% python3 -q
>>> import numpy as np
>>> import numpy.linalg as la
>>> np.set_printoptions(precision=2, suppress=True, linewidth=100, floatmode="fixed")
>>> def tidy(a):
...     return np.round(a, 2) + 0
... 
>>> W2 = np.sign(np.array([[-5, -8, 9, 5], [2, -5, 2, -8], [6, -2, 7, 1], [7, 4, 9, -2]]))
>>> M2 = (np.tril(W2, -1) + np.eye(4)) @ (np.triu(W2, 1) + np.eye(4))
>>> ev = np.array([2, -2, -2, 0])
>>> feats = np.rint(M2 * ev @ la.inv(M2)) + 0
>>> feats
array([[ 34.00, -24.00, -18.00,  10.00],
       [ 32.00, -22.00, -16.00,   8.00],
       [ 44.00, -32.00, -24.00,  14.00],
       [ 40.00, -28.00, -20.00,  10.00]])
>>> np.unique(feats.round(6), axis=0).shape
(4, 4)
>>> tidy(la.norm(feats[0], 1)), tidy(la.norm(feats[0], np.inf))
(np.float64(86.0), np.float64(34.0))
>>> la.norm(feats, axis=1).argmax()
np.int64(2)
>>> tidy(la.norm(feats, axis=1))
array([46.43, 42.76, 61.09, 53.70])
>>> feats[0] @ feats[3]
np.float64(2492.0)
>>> r = la.matrix_rank(feats)
>>> r
np.int64(3)
>>> null = la.svd(feats)[2][r:].T
>>> np.allclose(feats @ null, 0)
True
>>> tidy(null @ null.T)
array([[0.07, 0.00, 0.21, 0.14],
       [0.00, 0.00, 0.00, 0.00],
       [0.21, 0.00, 0.64, 0.43],
       [0.14, 0.00, 0.43, 0.29]])
>>> tidy(null[:, 0] / null[np.abs(null[:, 0]).round(6).argmax(), 0])
array([0.33, 0.00, 1.00, 0.67])
>>> [int(la.matrix_rank(feats[:i])) for i in range(1, len(feats) + 1)]
[1, 2, 3, 3]
>>> tidy(la.det(2 * feats)), tidy(la.det(feats))
(np.float64(0.0), np.float64(0.0))
>>> np.einsum("ii->", feats)
np.float64(-2.0)
>>> tidy(np.poly(feats))
array([ 1.00,  2.00, -4.00, -8.00,  0.00])
>>> tidy(la.eigvals(feats))
array([ 2.00,  0.00, -2.00, -2.00])
